% python3 -q
>>> import numpy as np
>>> import numpy.linalg as la
>>> np.set_printoptions(precision=1, suppress=True, linewidth=160)
>>> W0 = np.array([[8.0, 0.0, 0.0, 6.0, 0.0],
...     [0.0, -1.0, 0.0, 0.0, 0.0],
...     [0.0, 0.0, -1.0, 0.0, 0.0],
...     [6.0, 0.0, 0.0, 3.0, 0.0],
...     [0.0, 0.0, 0.0, 0.0, -1.0]])
>>> np.all(la.eigvalsh(W0) > 0)
np.False_
>>> [round(float(la.det(W0[:i, :i])), 2) + 0 for i in range(1, 6)]
[8.0, -8.0, 8.0, -12.0, 12.0]
>>> np.round(la.eigvalsh(W0).min(), 1)
np.float64(-1.0)
>>> E = np.array([[2, -5, -3, -4, 5],
...     [4, -4, 0, 0, 4],
...     [3, -5, -4, 5, 5],
...     [-5, -1, -4, 5, 3],
...     [0, 4, 5, 2, 4],
...     [4, 3, 5, -4, 1],
...     [-3, -5, 1, 4, 3]])
>>> E[6] = E[5]
>>> E
array([[ 2, -5, -3, -4,  5],
       [ 4, -4,  0,  0,  4],
       [ 3, -5, -4,  5,  5],
       [-5, -1, -4,  5,  3],
       [ 0,  4,  5,  2,  4],
       [ 4,  3,  5, -4,  1],
       [ 4,  3,  5, -4,  1]])
>>> np.zeros(7, 5)
Traceback (most recent call last):
  File "<python-input-10>", line 1, in <module>
    np.zeros(7, 5)
    ~~~~~~~~^^^^^^
TypeError: Cannot interpret '5' as a data type
>>> la.matrix_rank(E)
np.int64(5)
>>> E.shape
(7, 5)
>>> np.abs(E).max()
np.int64(5)
>>> la.rank(E)
Traceback (most recent call last):
  File "<python-input-14>", line 1, in <module>
    la.rank(E)
    ^^^^^^^
AttributeError: module 'numpy.linalg' has no attribute 'rank'
>>> proj = E @ la.solve(E.T @ E, E.T)
>>> np.round(la.eigvalsh(proj), 1) + 0
array([0., 0., 1., 1., 1., 1., 1.])
>>> proj
array([[ 0.9,  0.1, -0.1,  0.2, -0.1,  0.1,  0.1],
       [ 0.1,  0.8,  0.1, -0.3,  0.2, -0.1, -0.1],
       [-0.1,  0.1,  1. ,  0.1, -0.1,  0.1,  0.1],
       [ 0.2, -0.3,  0.1,  0.7,  0.2, -0.2, -0.2],
       [-0.1,  0.2, -0.1,  0.2,  0.8,  0.1,  0.1],
       [ 0.1, -0.1,  0.1, -0.2,  0.1,  0.4,  0.4],
       [ 0.1, -0.1,  0.1, -0.2,  0.1,  0.4,  0.4]])
>>> np.diag(proj)
array([0.9, 0.8, 1. , 0.7, 0.8, 0.4, 0.4])
>>> x0 = np.array([-2, -2, -2, 0, -2])
>>> target = E @ x0
>>> np.round(la.pinv(E) @ E, 1) + 0
array([[1., 0., 0., 0., 0.],
       [0., 1., 0., 0., 0.],
       [0., 0., 1., 0., 0.],
       [0., 0., 0., 1., 0.],
       [0., 0., 0., 0., 1.]])
>>> np.round(la.solve(E.T @ E, E.T @ target), 1) + 0
array([-2., -2., -2.,  0., -2.])
>>> np.round(la.lstsq(E, target)[0], 1) + 0
array([-2., -2., -2.,  0., -2.])
>>> rng = np.random.default_rng(128)
>>> target = target + 0.1 * rng.normal(size=7)
>>> target
array([  2. ,  -8.2,   1.9,  14.1, -25.8, -26. , -25.9])
>>> b, *_ = la.lstsq(E, target)
>>> b.round()
array([-2., -2., -2., -0., -2.])
>>> np.round(E.T @ (target - E @ b), 1) + 0
array([0., 0., 0., 0., 0.])
>>> out = np.array([[5, -8], [-2, -5], [-1, 4], [5, -2], [2, 3]])
>>> np.einsum("ik,kj->ji", E, out)
array([[ 13,  36,  64,  12,   5,  -9,  -9],
       [ 20,   0, -10,  28,   8, -16, -16]])
>>> la.matrix_rank(np.vstack([E, out.T]))
np.int64(5)
>>> w1 = np.array([[-9, 1, 3], [9, 8, 7], [-3, 6, 2], [9, 2, -2], [-7, 2, 5]])
>>> b = np.array([1, -3, 5])
>>> H = np.maximum(E @ w1 + b, 0)
>>> (H > 0).astype(int)
array([[0, 0, 1],
       [0, 0, 1],
       [0, 0, 0],
       [1, 0, 0],
       [1, 1, 1],
       [0, 1, 1],
       [0, 1, 1]])
>>> H
array([[ 0,  0,  3],
       [ 0,  0,  9],
       [ 0,  0,  0],
       [73,  0,  0],
       [12, 71, 59],
       [ 0, 49, 61],
       [ 0, 49, 61]])
>>> la.matrix_rank(H)
np.int64(3)
>>> Z = np.array([[6, 6], [-6, -1], [-9, -2]])
>>> w1 @ Z
array([[-87, -61],
       [-57,  32],
       [-72, -28],
       [ 60,  56],
       [-99, -54]])
>>> m1 = np.array([[0.0, 0.0, 0.0, -5.0, 4.0],
...     [0.0, 0.0, 0.0, 8.0, 7.0],
...     [0.0, 0.0, 0.0, -9.0, 3.0],
...     [-5.0, 8.0, -9.0, 0.0, 0.0],
...     [4.0, 7.0, 3.0, 0.0, 0.0]])
>>> np.allclose(m1 @ m1.T, m1.T @ m1)
True
>>> np.trace(m1)
np.float64(0.0)
>>> np.round(la.norm(m1, 2) / la.norm(m1), 1)
np.float64(0.6)
>>> np.round(np.trace(la.pinv(m1) @ m1), 1)
np.float64(4.0)
>>> la.lstsq(m1[:-1].T, m1[-1])[2]
np.int32(3)
>>> np.round(m1 @ la.pinv(m1) @ m1, 1) + 0
array([[ 0.,  0.,  0., -5.,  4.],
       [ 0.,  0.,  0.,  8.,  7.],
       [ 0.,  0.,  0., -9.,  3.],
       [-5.,  8., -9.,  0.,  0.],
       [ 4.,  7.,  3.,  0.,  0.]])
>>> np.allclose(m1[:-1].T @ la.lstsq(m1[:-1].T, m1[-1])[0], m1[-1])
False
>>> evals, vecs = la.eigh(m1)
>>> np.unique(evals.round(6) + 0, return_counts=True)[1]
array([1, 1, 1, 1, 1])
>>> np.abs(vecs[:, -1])
array([0.2, 0.5, 0.5, 0.7, 0.1])
>>> np.round(vecs @ np.diag(evals) @ vecs.T, 1) + 0
array([[ 0.,  0.,  0., -5.,  4.],
       [ 0.,  0.,  0.,  8.,  7.],
       [ 0.,  0.,  0., -9.,  3.],
       [-5.,  8., -9.,  0.,  0.],
       [ 4.,  7.,  3.,  0.,  0.]])
>>> np.round(vecs.T @ m1 @ vecs, 1) + 0
array([[-13.1,   0. ,   0. ,   0. ,   0. ],
       [  0. ,  -8.6,   0. ,   0. ,   0. ],
       [  0. ,   0. ,   0. ,   0. ,   0. ],
       [  0. ,   0. ,   0. ,   8.6,   0. ],
       [  0. ,   0. ,   0. ,   0. ,  13.1]])
>>> np.round(vecs.T @ vecs, 1) + 0
array([[1., 0., 0., 0., 0.],
       [0., 1., 0., 0., 0.],
       [0., 0., 1., 0., 0.],
       [0., 0., 0., 1., 0.],
       [0., 0., 0., 0., 1.]])
>>> np.round(la.eigvalsh(m1 @ m1), 1) + 0
array([  0. ,  73.2,  73.2, 170.8, 170.8])
>>> np.abs(vecs[:, -1]).round(6).argmax()
np.int64(3)
>>> (evals > 1e-8).sum(), (evals < -1e-8).sum()
(np.int64(2), np.int64(2))
>>> lab = rng.permutation(5)
>>> lab
array([1, 2, 0, 4, 3])
>>> out = m1[lab][:, lab]
>>> np.diag(out)
array([0., 0., 0., 0., 0.])
>>> round(la.det(out), 1), np.round(la.det(m1[lab]), 1)
(np.float64(0.0), np.float64(0.0))
>>> np.allclose(out, m1)
False
>>> np.round(np.sort(np.abs(la.eigvals(out))), 1) + 0
array([ 0. ,  8.6,  8.6, 13.1, 13.1])
>>> np.trace(out)
np.float64(0.0)
>>> M = np.array([[0.0, 0.0, 0.0, 0.0, 0.0, 0.0, 1.0, 3.0],
...     [0.0, 0.0, 0.0, 0.0, 0.0, -2.0, -1.0, -1.0],
...     [0.0, 0.0, 0.0, 0.0, 0.0, -2.0, 1.0, 2.0],
...     [0.0, 0.0, 0.0, 0.0, 0.0, 0.0, 0.0, 3.0],
...     [0.0, 0.0, 0.0, 0.0, 0.0, -2.0, -1.0, -2.0],
...     [0.0, -2.0, -2.0, 0.0, -2.0, 0.0, 0.0, 0.0],
...     [1.0, -1.0, 1.0, 0.0, -1.0, 0.0, 0.0, 0.0],
...     [3.0, -1.0, 2.0, 3.0, -2.0, 0.0, 0.0, 0.0]])
>>> U, sigma, vt = la.svd(M)
>>> sigma.round(1) + 0
array([5.5, 5.5, 3.4, 3.4, 1.2, 1.2, 0. , 0. ])
>>> out = U[:, :6] @ np.diag(sigma[:6]) @ vt[:6]
>>> out.round(1) + 0
array([[ 0.,  0.,  0.,  0.,  0.,  0.,  1.,  3.],
       [ 0.,  0.,  0.,  0.,  0., -2., -1., -1.],
       [ 0.,  0.,  0.,  0.,  0., -2.,  1.,  2.],
       [ 0.,  0.,  0.,  0.,  0.,  0.,  0.,  3.],
       [ 0.,  0.,  0.,  0.,  0., -2., -1., -2.],
       [ 0., -2., -2.,  0., -2.,  0.,  0.,  0.],
       [ 1., -1.,  1.,  0., -1.,  0.,  0.,  0.],
       [ 3., -1.,  2.,  3., -2.,  0.,  0.,  0.]])
>>> np.round(la.norm(M - out) / la.norm(M), 1)
np.float64(0.0)
>>> out = M + rng.integers(-2, 3, (8, 6)) @ rng.integers(-2, 3, (6, 8))
>>> out
array([[ -4.,  10.,  -3.,   2.,  -2.,   6.,   3.,  -4.],
       [ -5.,  -3.,  -3.,  -7.,   7.,   0.,  -1.,   4.],
       [  2.,   0.,  -5.,   6.,   2.,   2.,  -3.,   1.],
       [  0.,   3.,   6.,   1.,  -9.,  -1.,   5.,   0.],
       [ -2.,  -2.,  -3., -10.,   9.,  -4.,  -3.,  -1.],
       [  2.,  -5.,   4.,   3.,  -9.,  -3.,   3.,   3.],
       [  1.,  -3.,  -4.,  -4.,  -2.,   1.,   3.,   4.],
       [ -5.,   5.,   1.,  -3.,  -1.,   3.,   5.,   0.]])
>>> la.matrix_rank(out - M, tol=1e-8)
np.int64(6)
>>> np.abs(out - M).sum(axis=1)
array([36., 32., 24., 28., 31., 30., 20., 30.])
>>> out - M
array([[ -4.,  10.,  -3.,   2.,  -2.,   6.,   2.,  -7.],
       [ -5.,  -3.,  -3.,  -7.,   7.,   2.,   0.,   5.],
       [  2.,   0.,  -5.,   6.,   2.,   4.,  -4.,  -1.],
       [  0.,   3.,   6.,   1.,  -9.,  -1.,   5.,  -3.],
       [ -2.,  -2.,  -3., -10.,   9.,  -2.,  -2.,   1.],
       [  2.,  -3.,   6.,   3.,  -7.,  -3.,   3.,   3.],
       [  0.,  -2.,  -5.,  -4.,  -1.,   1.,   3.,   4.],
       [ -8.,   6.,  -1.,  -6.,   1.,   3.,   5.,   0.]])
>>> np.round(la.svd(out - M, compute_uv=False), 1) + 0
array([23.7, 18.6, 15.3,  8.2,  5.1,  1.5,  0. ,  0. ])
>>> X = np.loadtxt("case19.csv", delimiter=",")
>>> X.round(1) + 0
array([[ 2.6,  1.7,  0.6, -0.4,  0.6,  0. ],
       [ 0.5,  1.2,  1. ,  0.9,  0.8,  0.2],
       [-2.4, -1.4, -0.3,  0.6, -0.4,  0.1],
       [ 1. ,  0.4,  0. , -0.4,  0. , -0.1],
       [-1.2, -0.7, -0.2,  0.2, -0.2,  0. ],
       [ 0. , -1.1, -1.2, -1.2, -0.9, -0.3],
       [-0.6,  1.5,  2. ,  2.2,  1.4,  0.6],
       [ 0.2,  1.6,  1.7,  1.7,  1.3,  0.4],
       [ 1.4,  1. ,  0.4, -0.1,  0.4,  0. ]])
>>> out = X / np.sqrt((X ** 2).mean(axis=1, keepdims=True))
>>> la.matrix_rank(out) == la.matrix_rank(X)
np.True_
